In [1]: import numpy as np

In [2]: np.set_printoptions(suppress=True, linewidth=100)

In [3]: rnd = lambda a: np.round(a, 3) + 0

In [4]: M = np.load("x.npy")

In [5]: M
Out[5]: 
array([[-0.5,  0. , -1.9, -0.2, -1.5],
       [ 1.4,  0.2, -1.7,  0.2, -1.2],
       [ 0.2,  1.1,  2. ,  2. , -0.6]])

In [6]: W1 = np.array([[0, 2, 0, 1], [0, 3, 2, 2], [0, 1, 2, 1], [0, 0, 1, 3], [3, 3, 1, 0]])

In [7]: c = np.array([-9, 1, 8, -7])

In [8]: act = np.maximum(M @ W1 + c, 0)

In [9]: print(rnd(act))
[[ 0.   0.   2.5  0. ]
 [ 0.   0.   4.   0. ]
 [ 0.   4.9 15.6  3.4]]

In [10]: Z = np.array([[3, 3, 0], [0, 1, 1], [0, 0, 1], [1, 3, 1]])

In [11]: W1 @ Z
Out[11]: 
array([[ 1,  5,  3],
       [ 2,  9,  7],
       [ 1,  4,  4],
       [ 3,  9,  4],
       [ 9, 12,  4]])

In [12]: print(rnd(act @ Z))
[[ 0.   0.   2.5]
 [ 0.   0.   4. ]
 [ 3.4 15.1 23.9]]

In [13]: (act @ Z).round(6).argmax(axis=1)
Out[13]: array([2, 2, 2])

In [14]: feats = np.array([[3, 3, 3, 3, 3, 3, 3],
    ...:     [3, 6, 6, 6, 6, 6, 6],
    ...:     [3, 6, 9, 9, 9, 9, 9],
    ...:     [3, 6, 9, 12, 12, 12, 12],
    ...:     [3, 6, 9, 12, 15, 15, 15],
    ...:     [3, 6, 9, 12, 15, 18, 18],
    ...:     [3, 6, 9, 12, 15, 18, 21]])

In [15]: feats
Out[15]: 
array([[ 3,  3,  3,  3,  3,  3,  3],
       [ 3,  6,  6,  6,  6,  6,  6],
       [ 3,  6,  9,  9,  9,  9,  9],
       [ 3,  6,  9, 12, 12, 12, 12],
       [ 3,  6,  9, 12, 15, 15, 15],
       [ 3,  6,  9, 12, 15, 18, 18],
       [ 3,  6,  9, 12, 15, 18, 21]])

In [16]: vals, vecs = np.linalg.eigh(feats)

In [17]: x0 = np.array([-3, 3, 1, -2, 0, -3, 0])

In [18]: x0 @ feats @ x0
Out[18]: np.int64(228)

In [19]: rnd(vecs * np.abs(vals) @ vecs.T)
Out[19]: 
array([[ 3.,  3.,  3.,  3.,  3.,  3.,  3.],
       [ 3.,  6.,  6.,  6.,  6.,  6.,  6.],
       [ 3.,  6.,  9.,  9.,  9.,  9.,  9.],
       [ 3.,  6.,  9., 12., 12., 12., 12.],
       [ 3.,  6.,  9., 12., 15., 15., 15.],
       [ 3.,  6.,  9., 12., 15., 18., 18.],
       [ 3.,  6.,  9., 12., 15., 18., 21.]])
